$ ipython --no-banner

In [1]: import numpy as np

In [2]: np.set_printoptions(suppress=True, linewidth=120)

In [3]: def rd(a):
   ...:     return np.round(a, 2) + 0
   ...: 

In [4]: rng = np.random.default_rng(166)

In [5]: M = np.triu(rng.random((4, 4)) < 0.6, 1).astype(int)

In [6]: M = M + M.T

In [7]: M
Out[7]: 
array([[0, 1, 0, 1],
       [1, 0, 1, 1],
       [0, 1, 0, 0],
       [1, 1, 0, 0]])

In [8]: blk = np.stack([M, -3 * M, M[::-1]])

In [9]: blk.sum(axis=0)
Out[9]: 
array([[ 1, -1,  0, -2],
       [-2,  1, -2, -2],
       [ 1, -2,  1,  1],
       [-2, -1,  0,  1]])

In [10]: rd(np.linalg.norm(blk, axis=(1, 2)))
Out[10]: array([2.83, 8.49, 2.83])

In [11]: (blk @ M.T).shape
Out[11]: (3, 4, 4)

In [12]: blk.shape
Out[12]: (3, 4, 4)

In [13]: np.linalg.matrix_rank(blk.reshape(3, -1))
Out[13]: np.int64(2)

In [14]: np.argwhere(np.triu(M))
Out[14]: 
array([[0, 1],
       [0, 3],
       [1, 2],
       [1, 3]])

In [15]: np.trace(M @ M @ M) // 6
Out[15]: np.int64(1)

In [16]: M.sum(axis=0)
Out[16]: array([2, 3, 1, 2])

In [17]: L = np.diag(M.sum(axis=1)) - M

In [18]: rd(np.linalg.eigvalsh(L))
Out[18]: array([0., 1., 3., 4.])

In [19]: L @ np.ones(4)
Out[19]: array([0., 0., 0., 0.])

In [20]: np.linalg.matrix_rank(L)
Out[20]: np.int64(3)

In [21]: round(np.linalg.det(L[1:, 1:]))
Out[21]: 3

In [22]: J = np.load("block1.npy")

In [23]: J
Out[23]: 
array([[0, 3, 0],
       [0, 0, 0],
       [2, 0, 0]])

In [24]: np.kron(np.eye(2, dtype=int), J)
Out[24]: 
array([[0, 3, 0, 0, 0, 0],
       [0, 0, 0, 0, 0, 0],
       [2, 0, 0, 0, 0, 0],
       [0, 0, 0, 0, 3, 0],
       [0, 0, 0, 0, 0, 0],
       [0, 0, 0, 2, 0, 0]])

In [25]: rd(np.linalg.eigvals(J))
Out[25]: array([0., 0., 0.])

In [26]: rd(np.linalg.det(J[::-1]))
Out[26]: np.float64(0.0)

In [27]: rd(np.linalg.det(J.T))
Out[27]: np.float64(0.0)

In [28]: np.einsum("ij,ji->", J, J)
Out[28]: np.int64(0)

In [29]: E = np.loadtxt("test12.csv", delimiter=",")

In [30]: E
Out[30]: 
array([[  8.6 ,  -1.02, -18.83],
       [ 13.97,  -2.08,   1.24],
       [ -9.27, -17.75,  -5.13],
       [  5.4 ,  -5.53,  11.28],
       [  2.16,  22.36,  -2.37],
       [-10.81,   6.05,   1.32],
       [ 13.  ,   3.69,   6.61],
       [-13.69,   9.47,  -9.99],
       [-10.34,  -5.99,  19.32],
       [ -1.03,  -9.28,   9.73],
       [-14.49,  12.13,  -9.17],
       [ -2.1 ,  -9.77,  -2.57],
       [  5.52,  -7.2 ,  -3.47],
       [  7.54, -10.08,   1.  ],
       [ 25.86,  -8.5 ,  -5.25],
       [ -4.66,  -7.43,   4.73],
       [  0.66,   8.85,   0.09],
       [ -3.56,   0.52,   5.29],
       [ -2.89,  11.15,  14.25],
       [ -5.36,  10.84,  -6.99],
       [ -1.57,  -1.02,  -2.93],
       [ 14.63,  10.74,   0.64],
       [-14.89,  -4.56,  -1.22]])

In [31]: idx = E[:, 2] > np.median(E[:, 2])

In [32]: r0 = E[idx].mean(axis=0) - E[~idx].mean(axis=0)

In [33]: rd(r0)
Out[33]: array([ 3.48, -1.9 , 12.51])

In [34]: rd((((E - E.mean(axis=0)) @ r0 > 0) == idx).mean())
Out[34]: np.float64(0.91)

In [35]: ((E - E.mean(axis=0)) @ r0 > 0).astype(int)
Out[35]: array([0, 1, 0, 1, 0, 0, 1, 0, 1, 1, 0, 0, 0, 1, 1, 1, 0, 1, 1, 0, 0, 1, 0])

In [36]: B = np.c_[E[:, :1] @ np.array([[0]]), np.array([3, 3, 0, 1, 2, 2, 3, 4, 3, 3, 3, 3, 2, 3, 0, 0, 1, 1, 5, 2, 5, 0, 2])]

In [37]: B
Out[37]: 
array([[0., 3.],
       [0., 3.],
       [0., 0.],
       [0., 1.],
       [0., 2.],
       [0., 2.],
       [0., 3.],
       [0., 4.],
       [0., 3.],
       [0., 3.],
       [0., 3.],
       [0., 3.],
       [0., 2.],
       [0., 3.],
       [0., 0.],
       [0., 0.],
       [0., 1.],
       [0., 1.],
       [0., 5.],
       [0., 2.],
       [0., 5.],
       [0., 0.],
       [0., 2.]])

In [38]: rd(np.linalg.norm(np.linalg.qr(E)[0].T @ B, axis=0) ** 2 / ((B ** 2).sum(axis=0) + 1e-12))
Out[38]: array([0.  , 0.04])

In [39]: rd(np.linalg.norm(B - E @ np.linalg.lstsq(E, B)[0], axis=0))
Out[39]: array([ 0.  , 12.46])

In [40]: K = np.array([[-2.89, -0.35, -0.45, -0.35],
    ...:     [-0.35, 1.52, -0.54, -0.01],
    ...:     [-0.45, -0.54, 1.4, -0.02],
    ...:     [-0.35, -0.01, -0.02, 1.97]])

In [41]: rd(np.linalg.eigvalsh(K).min())
Out[41]: np.float64(-3.0)

In [42]: [round(float(np.linalg.det(K[:i, :i])), 2) + 0 for i in range(1, 5)]
Out[42]: [-2.89, -4.52, -5.96, -11.97]

In [43]: arr = np.loadtxt("case18.csv", delimiter=",")

In [44]: rd(arr)
Out[44]: 
array([[ 4.61,  4.3 ,  1.3 ],
       [ 4.16,  4.08,  1.08],
       [ 2.87,  3.44,  0.44],
       [ 6.15,  5.08,  2.08],
       [ 4.23,  4.12,  1.12],
       [ 2.17,  3.09,  0.09],
       [ 3.79,  3.9 ,  0.9 ],
       [ 7.  ,  5.5 ,  2.5 ],
       [ 1.87,  2.93, -0.07],
       [ 2.97,  3.49,  0.49],
       [ 2.19,  3.1 ,  0.1 ],
       [ 6.02,  5.01,  2.01],
       [ 8.32,  6.16,  3.16],
       [ 9.21,  6.6 ,  3.6 ],
       [ 4.36,  4.18,  1.18],
       [ 3.23,  3.62,  0.62],
       [ 0.33,  2.17, -0.83],
       [ 2.35,  3.17,  0.17],
       [ 1.9 ,  2.95, -0.05],
       [ 4.35,  4.18,  1.18]])

In [45]: idx = arr[:, 2] > np.median(arr[:, 2])

In [46]: r0 = arr[idx].mean(axis=0) - arr[~idx].mean(axis=0)

In [47]: rd(r0)
Out[47]: array([3.47, 1.74, 1.74])

In [48]: B = np.linalg.inv(M)

In [49]: rd(np.linalg.inv(B))
Out[49]: 
array([[0., 1., 0., 1.],
       [1., 0., 1., 1.],
       [0., 1., 0., 0.],
       [1., 1., 0., 0.]])

In [50]: rd(np.linalg.det(M) * B)
Out[50]: 
array([[ 0.,  0., -1.,  1.],
       [ 0.,  0.,  1.,  0.],
       [-1.,  1.,  2., -1.],
       [ 1.,  0., -1.,  0.]])

In [51]: M @ B
Out[51]: 
array([[1., 0., 0., 0.],
       [0., 1., 0., 0.],
       [0., 0., 1., 0.],
       [0., 0., 0., 1.]])

In [52]: rd(np.linalg.slogdet(M)[0])
Out[52]: np.float64(1.0)

In [53]: (np.abs(B) > 1e-9).astype(int)
Out[53]: 
array([[0, 0, 1, 1],
       [0, 0, 1, 0],
       [1, 1, 1, 1],
       [1, 0, 1, 0]])

In [54]: rd(np.linalg.det(M) * np.linalg.det(B))
Out[54]: np.float64(1.0)

In [55]: r0 = np.array([3, 2, 0])

In [56]: rd(np.correlate(arr[1], arr[7], "full"))
Out[56]: array([10.41, 33.1 , 54.3 , 34.52,  7.57])

In [57]: W1 = np.array([[1, -1, -1], [1, -1, 1], [1, 2, 2]])

In [58]: b = np.array([1, 0, 0])

In [59]: H = np.maximum(arr @ W1 + b, 0)

In [60]: (H > 0).astype(int)
Out[60]: 
array([[1, 0, 1],
       [1, 0, 1],
       [1, 0, 1],
       [1, 0, 1],
       [1, 0, 1],
       [1, 0, 1],
       [1, 0, 1],
       [1, 0, 1],
       [1, 0, 1],
       [1, 0, 1],
       [1, 0, 1],
       [1, 0, 1],
       [1, 0, 1],
       [1, 0, 1],
       [1, 0, 1],
       [1, 0, 1],
       [1, 0, 1],
       [1, 0, 1],
       [1, 0, 1],
       [1, 0, 1]])

In [61]: np.linalg.matrix_rank(H)
Out[61]: np.int64(2)

In [62]: (H > 0).mean(axis=0)
Out[62]: array([1., 0., 1.])

In [63]: basis = np.array([[1, -2, 3], [-2, 1, 0], [-3, 2, 0]])

In [64]: W1 @ basis
Out[64]: 
array([[ 6, -5,  3],
       [ 0, -1,  3],
       [-9,  4,  3]])

In [65]: (H @ basis).round(6).argmax(axis=1)
Out[65]: array([2, 2, 2, 2, 2, 2, 2, 2, 2, 2, 2, 2, 2, 2, 2, 2, 2, 2, 2, 2])

In [66]: Xs = arr - arr.mean(axis=0)

In [67]: Uu, sig, Vt = np.linalg.svd(Xs, full_matrices=False)

In [68]: rd(sig)
Out[68]: array([12.17,  0.  ,  0.  ])

In [69]: X = np.loadtxt("layer16.csv", delimiter=",")

In [70]: X
Out[70]: 
array([[39.68, 59.71, 60.2 ],
       [37.52, 61.49, 60.34],
       [43.17, 62.  , 60.36],
       [40.64, 60.89, 58.41],
       [39.91, 58.96, 59.65],
       [39.78, 60.34, 61.29],
       [38.81, 58.45, 59.47],
       [39.17, 60.9 , 59.77],
       [40.32, 60.54, 58.7 ],
       [39.35, 61.09, 59.84],
       [41.39, 59.48, 61.74],
       [39.27, 59.76, 60.4 ],
       [41.15, 61.12, 60.38],
       [40.76, 57.15, 58.79],
       [39.74, 59.75, 59.75],
       [38.09, 60.08, 60.93],
       [40.58, 61.43, 58.28],
       [39.86, 61.27, 59.87],
       [39.31, 59.41, 59.54],
       [40.78, 58.68, 59.55],
       [41.19, 61.42, 59.65],
       [40.12, 58.19, 58.17]])

In [71]: Uu, sig, Vt = np.linalg.svd(X)

In [72]: rd(sig)
Out[72]: array([439.71,   5.43,   4.58])

In [73]: B = Uu[:, :1] @ np.diag(sig[:1]) @ Vt[:1]

In [74]: np.linalg.matrix_rank(B)
Out[74]: np.int64(1)

In [75]: x0 = np.array([-1, 5, 4])

In [76]: X @ np.eye(3)[0]
Out[76]: 
array([39.68, 37.52, 43.17, 40.64, 39.91, 39.78, 38.81, 39.17, 40.32, 39.35, 41.39, 39.27, 41.15, 40.76, 39.74, 38.09,
       40.58, 39.86, 39.31, 40.78, 41.19, 40.12])

In [77]: np.sign((X @ x0).round(6))
Out[77]: array([1., 1., 1., 1., 1., 1., 1., 1., 1., 1., 1., 1., 1., 1., 1., 1., 1., 1., 1., 1., 1., 1.])

In [78]: np.linalg.norm(X @ x0) <= np.linalg.norm(X, 2) * np.linalg.norm(x0) + 1e-9
Out[78]: np.True_

In [79]: B = np.c_[X[:, :2] @ np.array([[-2, 3], [2, -4]]), np.array([-9, 1, 7, -2, 0, 0, -6, -3, 1, -7, 2, -4, 5, -9, -5, 1, 2, -8, -2, 9, 8, -7])]

In [80]: rd(B)
Out[80]: 
array([[  40.06, -119.8 ,   -9.  ],
       [  47.94, -133.4 ,    1.  ],
       [  37.66, -118.49,    7.  ],
       [  40.5 , -121.64,   -2.  ],
       [  38.1 , -116.11,    0.  ],
       [  41.12, -122.02,    0.  ],
       [  39.28, -117.37,   -6.  ],
       [  43.46, -126.09,   -3.  ],
       [  40.44, -121.2 ,    1.  ],
       [  43.48, -126.31,   -7.  ],
       [  36.18, -113.75,    2.  ],
       [  40.98, -121.23,   -4.  ],
       [  39.94, -121.03,    5.  ],
       [  32.78, -106.32,   -9.  ],
       [  40.02, -119.78,   -5.  ],
       [  43.98, -126.05,    1.  ],
       [  41.7 , -123.98,    2.  ],
       [  42.82, -125.5 ,   -8.  ],
       [  40.2 , -119.71,   -2.  ],
       [  35.8 , -112.38,    9.  ],
       [  40.46, -122.11,    8.  ],
       [  36.14, -112.4 ,   -7.  ]])

In [81]: rd(np.linalg.norm(np.linalg.qr(X)[0].T @ B, axis=0) ** 2 / ((B ** 2).sum(axis=0) + 1e-12))
Out[81]: array([1.  , 1.  , 0.13])

In [82]: rd(np.linalg.lstsq(X, B[:, 0])[0])
Out[82]: array([-2.,  2.,  0.])

In [83]: np.linalg.matrix_rank(B)
Out[83]: np.int64(3)

In [84]: rd(np.linalg.norm(B - X @ np.linalg.lstsq(X, B)[0], axis=0))
Out[84]: array([ 0.  ,  0.  , 23.74])

In [85]: Xs = X - X.mean(axis=0)

In [86]: Uu, sig, Vt = np.linalg.svd(Xs, full_matrices=False)

In [87]: np.searchsorted(np.cumsum(sig ** 2) / (sig ** 2).sum(), 0.9) + 1
Out[87]: np.int64(3)

In [88]: np.abs(Vt[0]).argmax()
Out[88]: np.int64(1)

In [89]: F = np.loadtxt("mat.csv", delimiter=",")

In [90]: rd(F)
Out[90]: 
array([[-0.76, -1.35,  0.71, -1.04],
       [ 1.39, -1.18, -0.83, -0.06],
       [-0.9 ,  0.14, -1.65, -0.66],
       [-0.83, -0.88, -0.25,  1.57]])

In [91]: np.allclose(F @ F.T, F.T @ F)
Out[91]: True

In [92]: rd(np.trace(F))
Out[92]: np.float64(-2.02)

In [93]: r0, v = F[3], F[0]

In [94]: rd(r0 @ r0)
Out[94]: np.float64(4.0)

In [95]: p = (r0 @ v) / (r0 @ r0) * r0

In [96]: rd(v - p)
Out[96]: array([-0.76, -1.35,  0.71, -1.04])

In [97]: p
Out[97]: array([-0., -0., -0.,  0.])

In [98]: np.linalg.matrix_rank(np.outer(r0, v))
Out[98]: np.int64(1)

In [99]: rd(np.linalg.norm(r0 + v) ** 2 + np.linalg.norm(r0 - v) ** 2)
Out[99]: np.float64(16.0)

In [100]: A = np.array([[1, 1, 0, 0], [1, 0, 2, 1]]) * (rng.random((2, 4)) < 0.3)

In [101]: A
Out[101]: 
array([[1, 0, 0, 0],
       [0, 0, 2, 0]])

In [102]: r0, v = A[1], A[0]

In [103]: r0 @ r0
Out[103]: np.int64(4)

In [104]: r0 @ v
Out[104]: np.int64(0)

In [105]: p = (r0 @ v) / (r0 @ r0) * r0

In [106]: np.outer(r0, v)
Out[106]: 
array([[0, 0, 0, 0],
       [0, 0, 0, 0],
       [2, 0, 0, 0],
       [0, 0, 0, 0]])

In [107]: v - p
Out[107]: array([1., 0., 0., 0.])
